$ ipython --no-banner

In [1]: import numpy as np

In [2]: np.set_printoptions(precision=2, suppress=True, linewidth=120, floatmode="fixed")

In [3]: M = np.load("run10.npy")

In [4]: print(M)
[[ 2  1  1  0]
 [ 3  1  3  2]
 [ 5  3  5  4]
 [ 7  3  5  5]
 [ 9  5  6  6]
 [11  6  8  7]
 [13  7 10  9]
 [14  8 10 10]
 [15  8 10 12]
 [16 10 11 12]
 [17 10 11 12]
 [17 12 13 13]
 [18 13 15 14]
 [19 14 16 15]
 [21 16 18 16]
 [21 18 20 16]
 [21 20 22 17]
 [22 22 22 19]
 [23 24 22 21]
 [24 24 22 21]
 [26 25 23 22]
 [27 25 25 22]
 [29 26 26 22]
 [30 28 26 23]
 [32 28 27 23]
 [34 30 28 24]
 [35 32 28 26]
 [36 34 28 28]]

In [5]: cen = M - M.mean(axis=0)

In [6]: Uu, sigma, vt = np.linalg.svd(cen, full_matrices=False)

In [7]: print(np.abs(vt[-1]))
[0.38 0.14 0.21 0.89]

In [8]: print(sigma)
[93.72  8.21  5.34  4.57]

In [9]: print(vt[0] * np.sign(vt[0, np.abs(vt[0]).argmax()]))
[0.53 0.56 0.47 0.42]

In [10]: q, r_ = np.linalg.qr(M)

In [11]: print(np.abs(np.diag(r_)))
[114.70  14.84   7.49   5.19]

In [12]: print(np.trace(q @ q.T))
4.0

In [13]: print(q.shape, r_.shape)
(28, 4) (4, 4)

In [14]: print(np.round(q.T @ q, 2) + 0)
[[1.00 0.00 0.00 0.00]
 [0.00 1.00 0.00 0.00]
 [0.00 0.00 1.00 0.00]
 [0.00 0.00 0.00 1.00]]

In [15]: cen = M - M.mean(axis=0)

In [16]: V = np.linalg.svd(cen)[2][:1]

In [17]: A2 = cen - cen @ V.T @ V

In [18]: print((cen @ V.T).std(axis=0))
[17.71]

In [19]: print(np.cov(cen @ V.T, rowvar=False))
325.3390261401531

In [20]: print(round(np.linalg.norm(A2) / np.linalg.norm(cen), 2))
0.11

In [21]: rng = np.random.default_rng(48)

In [22]: lab = rng.permutation(4)

In [23]: A2 = M[:, lab] * rng.choice([-1, 1], 4)

In [24]: print(A2)
[[  0   1   2  -1]
 [  2   3   3  -1]
 [  4   5   5  -3]
 [  5   5   7  -3]
 [  6   6   9  -5]
 [  7   8  11  -6]
 [  9  10  13  -7]
 [ 10  10  14  -8]
 [ 12  10  15  -8]
 [ 12  11  16 -10]
 [ 12  11  17 -10]
 [ 13  13  17 -12]
 [ 14  15  18 -13]
 [ 15  16  19 -14]
 [ 16  18  21 -16]
 [ 16  20  21 -18]
 [ 17  22  21 -20]
 [ 19  22  22 -22]
 [ 21  22  23 -24]
 [ 21  22  24 -24]
 [ 22  23  26 -25]
 [ 22  25  27 -25]
 [ 22  26  29 -26]
 [ 23  26  30 -28]
 [ 23  27  32 -28]
 [ 24  28  34 -30]
 [ 26  28  35 -32]
 [ 28  28  36 -34]]

In [25]: Uu, _, vt = np.linalg.svd(M.T @ A2)

In [26]: print(lab)
[3 2 0 1]

In [27]: print(np.round(np.linalg.lstsq(M, A2)[0], 2) + 0)
[[ 0.00  0.00  1.00  0.00]
 [ 0.00  0.00  0.00 -1.00]
 [ 0.00  1.00  0.00  0.00]
 [ 1.00  0.00  0.00  0.00]]

In [28]: print(np.round(Uu @ vt, 2) + 0)
[[ 0.00  0.00  1.00  0.00]
 [ 0.00  0.00  0.00 -1.00]
 [ 0.00  1.00  0.00  0.00]
 [ 1.00  0.00  0.00  0.00]]

In [29]: K = np.load("layer10.npy")

In [30]: print(K)
[[0 0 1 0 0]
 [0 1 0 0 0]
 [0 0 0 1 0]
 [0 0 0 0 1]
 [1 0 0 0 0]]

In [31]: u = np.array([2, 3, 3, 0, 3])

In [32]: A2 = K + np.outer(u, np.eye(5)[0])

In [33]: print(round(float(np.linalg.det(A2) / np.linalg.det(K)), 2), round(float(1 + np.linalg.solve(K, u)[0]), 2))
4.0 4.0

In [34]: print(A2)
[[2.00 0.00 1.00 0.00 0.00]
 [3.00 1.00 0.00 0.00 0.00]
 [3.00 0.00 0.00 1.00 0.00]
 [0.00 0.00 0.00 0.00 1.00]
 [4.00 0.00 0.00 0.00 0.00]]

In [35]: A2 = np.array([[-2, 8], [4, -4], [-3, -6], [-1, 6], [6, 1]])

In [36]: print(np.einsum("ij,ij->i", K, K))
[1 1 1 1 1]

In [37]: print(np.einsum("ij->j", K))
[1 1 1 1 1]

In [38]: print(np.linalg.matrix_rank(K @ A2))
2

In [39]: print(np.linalg.matrix_rank(np.vstack([K, A2.T])))
5

In [40]: print(np.linalg.norm(K, axis=0))
[1.00 1.00 1.00 1.00 1.00]

In [41]: A2 = K / np.linalg.norm(K, axis=1, keepdims=True)

In [42]: gram = A2 @ A2.T

In [43]: print(np.argwhere(np.triu(np.abs(gram) > 0.95, 1)))
[]

In [44]: print(np.linalg.norm(A2, axis=1))
[1.00 1.00 1.00 1.00 1.00]

In [45]: print(np.degrees(np.arccos(np.clip(gram[2, 1], -1, 1))))
90.0

In [46]: Uu, sigma, vt = np.linalg.svd(K, full_matrices=False)

In [47]: print(vt @ vt.T)
[[1.00 0.00 0.00 0.00 0.00]
 [0.00 1.00 0.00 0.00 0.00]
 [0.00 0.00 1.00 0.00 0.00]
 [0.00 0.00 0.00 1.00 0.00]
 [0.00 0.00 0.00 0.00 1.00]]

In [48]: print(Uu.shape, sigma.shape, vt.shape)
(5, 5) (5,) (5, 5)

In [49]: print(Uu.T @ Uu)
[[1.00 0.00 0.00 0.00 0.00]
 [0.00 1.00 0.00 0.00 0.00]
 [0.00 0.00 1.00 0.00 0.00]
 [0.00 0.00 0.00 1.00 0.00]
 [0.00 0.00 0.00 0.00 1.00]]

In [50]: print(np.cumsum(sigma ** 2) / np.sum(sigma ** 2))
[0.20 0.40 0.60 0.80 1.00]

In [51]: print(sigma)
[1.00 1.00 1.00 1.00 1.00]

In [52]: print(sigma / sigma[0])
[1.00 1.00 1.00 1.00 1.00]

In [53]: F = np.loadtxt("m.csv", delimiter=",")

In [54]: print(F)
[[-2.26  3.78  2.36]
 [-3.67 -3.08  1.43]
 [ 2.54 -1.09  4.17]]

In [55]: proj = np.triu(np.array([[-2, -1, 0], [0, -3, 2], [-1, 3, 3]]), 1) + np.eye(3)

In [56]: A2 = proj @ F @ np.linalg.inv(proj)

In [57]: print(round(float(np.linalg.det(A2)), 2))
125.0

In [58]: print(round(np.trace(A2), 2), np.round(np.trace(F), 2))
-1.17 -1.17

In [59]: print(proj @ F - F @ proj)
[[ 3.67  0.82 -9.00]
 [ 5.08 -5.84 14.50]
 [ 0.00  2.54  2.17]]

In [60]: print(np.poly(A2))
[   1.00    1.17   -5.85 -125.00]

In [61]: print(np.linalg.matrix_rank(A2))
3

In [62]: print(A2)
[[  1.41   8.28 -15.62]
 [  1.41  -3.84  17.45]
 [  2.54   1.45   1.26]]

In [63]: Uu, sigma, vt = np.linalg.svd(F, full_matrices=False)

In [64]: print(np.round(vt @ vt.T, 2) + 0)
[[1.00 0.00 0.00]
 [0.00 1.00 0.00]
 [0.00 0.00 1.00]]

In [65]: print(sigma)
[5.00 5.00 5.00]

In [66]: print(round(np.sqrt((sigma ** 2).sum()), 2), round(np.linalg.norm(F), 2))
8.66 8.66

In [67]: t3 = np.stack([F, 2 * F, F[::-1]])

In [68]: print((t3 @ F.T).shape)
(3, 3, 3)

In [69]: print(t3.shape)
(3, 3, 3)

In [70]: print(np.linalg.matrix_rank(t3))
[3 3 3]

In [71]: print(np.linalg.matrix_rank(t3.reshape(3, -1)))
2

In [72]: print(round(np.linalg.norm(F[0], 1), 2), round(np.linalg.norm(F[0], np.inf), 2))
8.4 3.78

In [73]: print(round(np.linalg.norm(F[0] - F[1]), 2))
7.07

In [74]: print(round(np.linalg.norm(F) ** 2 / np.linalg.norm(F, 2) ** 2, 2))
3.0

In [75]: print(np.round(F.T @ F, 2) + 0)
[[25.00  0.00  0.00]
 [ 0.00 25.00  0.00]
 [ 0.00  0.00 25.00]]

In [76]: print(np.linalg.svd(F, compute_uv=False))
[5.00 5.00 5.00]

In [77]: print(round(F[:, 2] @ F[:, 1], 2))
0.0

In [78]: print(np.linalg.pinv(F))
[[-0.09 -0.15  0.10]
 [ 0.15 -0.12 -0.04]
 [ 0.09  0.06  0.17]]

In [79]: m1 = np.array([[-1.96, 2.98, -4.31, -0.96],
    ...:     [-2.91, 4.47, -3.44, -1.91],
    ...:     [-4.55, 2.29, 1.4, -3.55],
    ...:     [-1.15, 1.21, -3.33, -0.15],
    ...:     [-5.59, -0.94, -2.54, -4.59],
    ...:     [-5.99, 2.76, -4.85, -4.99],
    ...:     [-2.3, -0.3, 1.71, -1.3],
    ...:     [-7.42, -2.97, 2.32, -6.42],
    ...:     [-7.39, 0.08, 3.25, -6.39],
    ...:     [-6.29, -1.02, -0.95, -5.29],
    ...:     [-2.98, 1.33, -3.43, -1.98],
    ...:     [-3.94, -1.0, 1.88, -2.94]])

In [80]: cen = m1 - m1.mean(axis=1)
Traceback (most recent call last):
  Cell In[80], line 1
    cen = m1 - m1.mean(axis=1)
ValueError: operands could not be broadcast together with shapes (12,4) (12,) 


In [81]: cen = m1 - m1.mean(axis=0)

In [82]: Uu, sigma, vt = np.linalg.svd(cen, full_matrices=False)

In [83]: print(np.abs(vt[0]).argmax())
2

In [84]: print((np.sign(Uu[:, 0]) == np.sign(Uu[0, 0])).astype(int))
[1 1 0 1 0 1 0 0 0 0 1 0]
